In [1]: import numpy as np

In [2]: from numpy import linalg as LA

In [3]: np.set_printoptions(precision=3, suppress=True, linewidth=100)

In [4]: def rd(a):
   ...:     return np.round(a, 3) + 0
   ...: 

In [5]: K = np.load("sample8.npy")

In [6]: print(rd(K))
[[-0.065  0.327 -0.943]
 [ 0.196 -0.922 -0.334]
 [-0.978 -0.206 -0.004]]

In [7]: print(rd(LA.svd(K, compute_uv=False)))
[1. 1. 1.]

In [8]: print(np.count_nonzero(K))
9

In [9]: print(rd(K.mean(axis=0)))
[-0.283 -0.267 -0.427]

In [10]: print(LA.matrix_rank(K))
3

In [11]: print(rd(np.abs(K).max()))
0.978

In [12]: print(rd(LA.norm(K)))
1.732

In [13]: print(rd(np.diff(K, axis=0)))
[[ 0.261 -1.25   0.609]
 [-1.174  0.716  0.33 ]]

In [14]: print(rd(K @ K.T))
[[1. 0. 0.]
 [0. 1. 0.]
 [0. 0. 1.]]

In [15]: def softmax(z):
    ...:     e = np.exp(z - z.max(axis=-1, keepdims=True))
    ...:     return e / e.sum(axis=-1, keepdims=True)
    ...: 

In [16]: print(rd(softmax(K).sum(axis=1)))
[1. 1. 1.]

In [17]: print(rd(softmax(K[0])))
[0.345 0.511 0.144]

In [18]: scores = K @ K.T / np.sqrt(3)

In [19]: print(rd(softmax(scores + np.triu(np.full(scores.shape, -np.inf), 1))))
[[1.    0.    0.   ]
 [0.36  0.64  0.   ]
 [0.264 0.264 0.471]]

In [20]: print(softmax(scores).round(6).argmax(axis=1))
[0 1 2]

In [21]: print(rd(softmax(scores)[0] @ K))
[-0.238 -0.144 -0.533]

In [22]: m1 = np.loadtxt("test12.csv", delimiter=",")

In [23]: print(m1)
[[4. 2. 0. 1.]
 [2. 4. 4. 1.]
 [0. 4. 2. 0.]
 [1. 1. 0. 0.]]

In [24]: x0 = np.array([2, 1, -2, 3])

In [25]: print(np.sign((m1 @ x0).round(6)))
[1. 1. 0. 1.]

In [26]: print(np.einsum("ij,j->i", m1, x0))
[13.  3.  0.  3.]

In [27]: print(m1 @ x0)
[13.  3.  0.  3.]

In [28]: print(LA.norm(m1 @ x0) <= LA.norm(m1, 2) * LA.norm(x0) + 1e-9)
True

In [29]: print(m1 @ (2 * x0))
[26.  6.  0.  6.]

In [30]: vals, vecs = LA.eig(m1)

In [31]: print(rd(np.sort(LA.eigvals(LA.inv(m1)))))
[-5.744 -0.649  0.125  0.267]

In [32]: print(rd(np.prod(vals)))
8.0

In [33]: print(rd(np.sort(LA.eigvals(m1 @ m1))))
[ 0.03   2.374 13.98  63.615]

In [34]: print(np.all(LA.eigvalsh(m1) > 0))
False

In [35]: print(rd(LA.eigvalsh(m1).min()))
-1.541

In [36]: rng = np.random.default_rng(79873)

In [37]: labels = rng.permutation(4)

In [38]: Y = m1[:, labels] * rng.choice([-1, 1], 4)

In [39]: print(Y)
[[-0.  1.  4. -2.]
 [-4.  1.  2. -4.]
 [-2.  0.  0. -4.]
 [-0.  0.  1. -1.]]

In [40]: U, _, Vh = LA.svd(m1.T @ Y)

In [41]: print(rd(LA.lstsq(m1, Y)[0]))
[[ 0.  0.  1.  0.]
 [ 0.  0.  0. -1.]
 [-1.  0.  0.  0.]
 [ 0.  1.  0.  0.]]

In [42]: r0 = np.array([5, 2])

In [43]: print(np.cross(Y[3, :3], Y[1, :3]))
[-1. -4.  0.]

In [44]: print(np.correlate(Y[3], Y[1], "full"))
[ 0.  0. -4.  6. -1. -5.  4.]

In [45]: print(np.polyval(r0, Y[3]))
[ 2.  2.  7. -3.]

In [46]: arr = np.load("block11.npy")

In [47]: print(rd(arr))
[[-1.85   0.283  4.629 -0.261]
 [-1.495  0.606  4.432 -1.659]
 [-1.741 -0.835  2.338  3.976]
 [ 2.063  0.167 -4.277 -1.558]
 [-1.982 -0.575  3.35   3.086]
 [ 2.008 -0.026 -4.51  -0.794]
 [-2.042 -0.07   4.41   1.175]
 [ 0.283 -1.099 -2.644  4.089]
 [-1.368 -1.029  1.152  4.554]
 [ 2.057  0.131 -4.33  -1.416]
 [-1.018  0.871  3.857 -2.886]
 [-1.78   0.362  4.62  -0.597]
 [-1.388  0.677  4.325 -1.977]
 [-2.068 -0.287  4.071  2.018]
 [-0.062 -1.153 -1.975  4.446]
 [ 0.025  1.148  2.051 -4.413]
 [-1.849 -0.744  2.745  3.673]
 [-1.116  0.826  3.993 -2.67 ]
 [ 1.024  1.123 -0.218 -4.759]
 [-1.463  0.628  4.402 -1.757]
 [ 1.324 -0.715 -4.254  2.154]
 [-1.38   0.682  4.317 -1.999]]

In [48]: rank = LA.matrix_rank(arr)

In [49]: print(rank)
2

In [50]: N = LA.svd(arr)[2][rank:].T

In [51]: print([int(LA.matrix_rank(np.delete(arr, i, axis=0))) for i in range(22)])
[2, 2, 2, 2, 2, 2, 2, 2, 2, 2, 2, 2, 2, 2, 2, 2, 2, 2, 2, 2, 2, 2]

In [52]: print([int(LA.matrix_rank(arr[:, :j + 1])) for j in range(4)])
[1, 2, 2, 2]

In [53]: print(LA.matrix_rank(arr.T @ arr), LA.matrix_rank(arr @ arr.T))
2 2

In [54]: print(np.allclose(arr @ N, 0))
True

In [55]: print([int(LA.matrix_rank(arr[:i])) for i in range(1, len(arr) + 1)])
[1, 2, 2, 2, 2, 2, 2, 2, 2, 2, 2, 2, 2, 2, 2, 2, 2, 2, 2, 2, 2, 2]

In [56]: U, sig, Vh = LA.svd(arr)

In [57]: print(np.argmax(sig[:-1] / (sig[1:] + 1e-6)) + 1)
2

In [58]: print(rd(sig))
[18.8  14.02  0.    0.  ]

In [59]: Y = U[:, :2] @ np.diag(sig[:2]) @ Vh[:2]

In [60]: print(LA.matrix_rank(Y))
2

In [61]: print(LA.matrix_rank(arr, rtol=0.05))
2

In [62]: print(rd(LA.norm(arr - Y, 2)), rd(sig[2]))
0.0 0.0

In [63]: labels = arr[:, 3] > np.median(arr[:, 3])

In [64]: r0 = arr[labels].mean(axis=0) - arr[~labels].mean(axis=0)

In [65]: print(((arr - arr.mean(axis=0)) @ r0 > 0).astype(int))
[1 0 1 0 1 0 1 1 1 0 0 0 0 1 1 0 1 0 0 0 1 0]

In [66]: print(rd((((arr - arr.mean(axis=0)) @ r0 > 0) == labels).mean()))
0.955

In [67]: print(labels.astype(int))
[1 0 1 0 1 0 1 1 1 0 0 1 0 1 1 0 1 0 0 0 1 0]

In [68]: print(np.argsort(-np.abs(r0).round(6), kind="stable"))
[3 1 0 2]

In [69]: x0 = np.array([0, 2, -1, -1])

In [70]: h1 = np.maximum(arr @ x0, 0)

In [71]: print(rd(arr * (h1 > 1e-9)[:, None]))
[[ 0.     0.     0.     0.   ]
 [ 0.     0.     0.     0.   ]
 [ 0.     0.     0.     0.   ]
 [ 2.063  0.167 -4.277 -1.558]
 [ 0.     0.     0.     0.   ]
 [ 2.008 -0.026 -4.51  -0.794]
 [ 0.     0.     0.     0.   ]
 [ 0.     0.     0.     0.   ]
 [ 0.     0.     0.     0.   ]
 [ 2.057  0.131 -4.33  -1.416]
 [-1.018  0.871  3.857 -2.886]
 [ 0.     0.     0.     0.   ]
 [ 0.     0.     0.     0.   ]
 [ 0.     0.     0.     0.   ]
 [ 0.     0.     0.     0.   ]
 [ 0.025  1.148  2.051 -4.413]
 [ 0.     0.     0.     0.   ]
 [-1.116  0.826  3.993 -2.67 ]
 [ 1.024  1.123 -0.218 -4.759]
 [ 0.     0.     0.     0.   ]
 [ 1.324 -0.715 -4.254  2.154]
 [ 0.     0.     0.     0.   ]]

In [72]: F = np.load("dump.npy")

In [73]: print(F)
[[ 0. -1.]
 [ 0.  1.]]

In [74]: print(LA.matrix_rank(F - F[0, 0] * np.eye(2)))
1

In [75]: print(rd(np.sort(LA.eigvals(F))))
[0. 1.]

In [76]: print(rd(LA.matrix_power(F - np.diag(np.diag(F)), 2)))
[[0. 0.]
 [0. 0.]]

In [77]: print([int(LA.matrix_rank(LA.matrix_power(F, p))) for p in range(1, 3)])
[1, 1]

In [78]: print(F @ F)
[[ 0. -1.]
 [ 0.  1.]]

In [79]: U, sig, Vh = LA.svd(F)

In [80]: vecs = Vh[:(sig > 1e-8).sum()]

In [81]: x0 = F[0] + -2 * F[1] + rng.integers(2) * np.eye(2)[1]

In [82]: print(x0)
[ 0. -2.]

In [83]: print(LA.matrix_rank(np.vstack([F, x0])))
1

In [84]: print(np.allclose(vecs.T @ vecs @ x0, x0))
True

In [85]: feats = np.array([[0, 0, 0, 0], [0, 0, 1, 1], [0, 1, 0, 1], [0, 1, 1, 0]])

In [86]: print(np.unique(feats.round(6), axis=0).shape)
(4, 4)

In [87]: print(LA.lstsq(feats[:-1].T, feats[-1])[2])
2

In [88]: print(feats.sum(axis=0))
[0 2 2 2]

In [89]: print(np.trace(feats @ feats @ feats) // 6)
1

In [90]: print(feats @ feats)
[[0 0 0 0]
 [0 2 1 1]
 [0 1 2 1]
 [0 1 1 2]]

In [91]: low = np.diag(feats.sum(axis=1)) - feats

In [92]: print(rd(LA.eigvalsh(low)))
[0. 0. 3. 3.]

In [93]: print(low)
[[ 0  0  0  0]
 [ 0  2 -1 -1]
 [ 0 -1  2 -1]
 [ 0 -1 -1  2]]

In [94]: U, sig, Vh = LA.svd(feats)

In [95]: vecs = Vh[:(sig > 1e-8).sum()]

In [96]: x0 = feats[0] + -3 * feats[2] + rng.integers(2) * np.eye(4)[3]

In [97]: print(x0)
[ 0. -3.  0. -3.]

In [98]: print(LA.matrix_rank(np.vstack([feats, x0])))
3

In [99]: print(rd(LA.norm(x0 - vecs.T @ vecs @ x0)))
0.0

In [100]: print((LA.matrix_power((feats != 0) + (feats.T != 0) + np.eye(4), 4) > 0).astype(int))
[[1 0 0 0]
 [0 1 1 1]
 [0 1 1 1]
 [0 1 1 1]]

In [101]: print((feats != 0).astype(int))
[[0 0 0 0]
 [0 0 1 1]
 [0 1 0 1]
 [0 1 1 0]]

In [102]: print(np.flatnonzero(LA.matrix_power((feats != 0) + (feats.T != 0) + np.eye(4), 4)[0]))
[0]

In [103]: mat = np.array([[0, -1, 0, 0, 0],
     ...:     [-1, -2, 2, 1, -1],
     ...:     [-1, 0, 0, 0, 0],
     ...:     [0, -1, -1, 0, -2],
     ...:     [-1, -2, -1, 0, 1]])

In [104]: x0 = np.array([1, 0, 1, 3, 0])

In [105]: y = mat @ x0

In [106]: b, lr = np.zeros(5), 1 / LA.norm(mat, 2) ** 2

In [107]: for i in range(300):
     ...:     b -= lr * mat.T @ (mat @ b - y)
     ...:     if i % 50 == 0: print(i, round(LA.norm(mat @ b - y), 3))
     ...: 
0 2.384
50 0.352
100 0.325
150 0.3
200 0.278
250 0.257

In [108]: print(rd(b))
[ 0.904 -0.206  1.452  1.439 -0.117]

In [109]: print(np.kron(np.eye(2, dtype=int), mat))
[[ 0 -1  0  0  0  0  0  0  0  0]
 [-1 -2  2  1 -1  0  0  0  0  0]
 [-1  0  0  0  0  0  0  0  0  0]
 [ 0 -1 -1  0 -2  0  0  0  0  0]
 [-1 -2 -1  0  1  0  0  0  0  0]
 [ 0  0  0  0  0  0 -1  0  0  0]
 [ 0  0  0  0  0 -1 -2  2  1 -1]
 [ 0  0  0  0  0 -1  0  0  0  0]
 [ 0  0  0  0  0  0 -1 -1  0 -2]
 [ 0  0  0  0  0 -1 -2 -1  0  1]]

In [110]: print(rd(LA.det(mat[::-1])))
3.0

In [111]: print(np.einsum("ij,ji->", mat, mat))
9

In [112]: print(rd(np.poly(mat)))
[ 1.  1. -4. -5.  4. -3.]

In [113]: print(rd(LA.eigvals(mat).sum().real))
-1.0

In [114]: x0 = np.array([1, 0, -3, 0, -4])

In [115]: y = mat @ x0

In [116]: print(y)
[ 0 -3 -1 11 -2]

In [117]: print(rd(LA.solve(mat, -1 * y)))
[-1.  0.  3.  0.  4.]

In [118]: print(rd(LA.solve(mat, y + mat[:, 0])))
[ 2.  0. -3.  0. -4.]

In [119]: X = np.abs(np.array([[-3, 1, -3], [0, -1, 3], [-1, 1, -3]])) + np.eye(3)

In [120]: X = X / X.sum(axis=1, keepdims=True)

In [121]: print(rd(X))
[[0.5   0.125 0.375]
 [0.    0.4   0.6  ]
 [0.167 0.167 0.667]]

In [122]: r0 = np.array([-2, -3, 0])

In [123]: Y = X + np.outer(r0, np.eye(3)[0])

In [124]: print(rd(LA.det(Y) / LA.det(X)), rd(1 + LA.solve(X, r0)[0]))
-2.824 -2.824

In [125]: print(rd(Y))
[[-1.5    0.125  0.375]
 [-3.     0.4    0.6  ]
 [ 0.167  0.167  0.667]]

In [126]: print(LA.matrix_rank(LA.inv(Y) - LA.inv(X), tol=1e-8))
1

In [127]: print(LA.matrix_rank(Y - X))
1
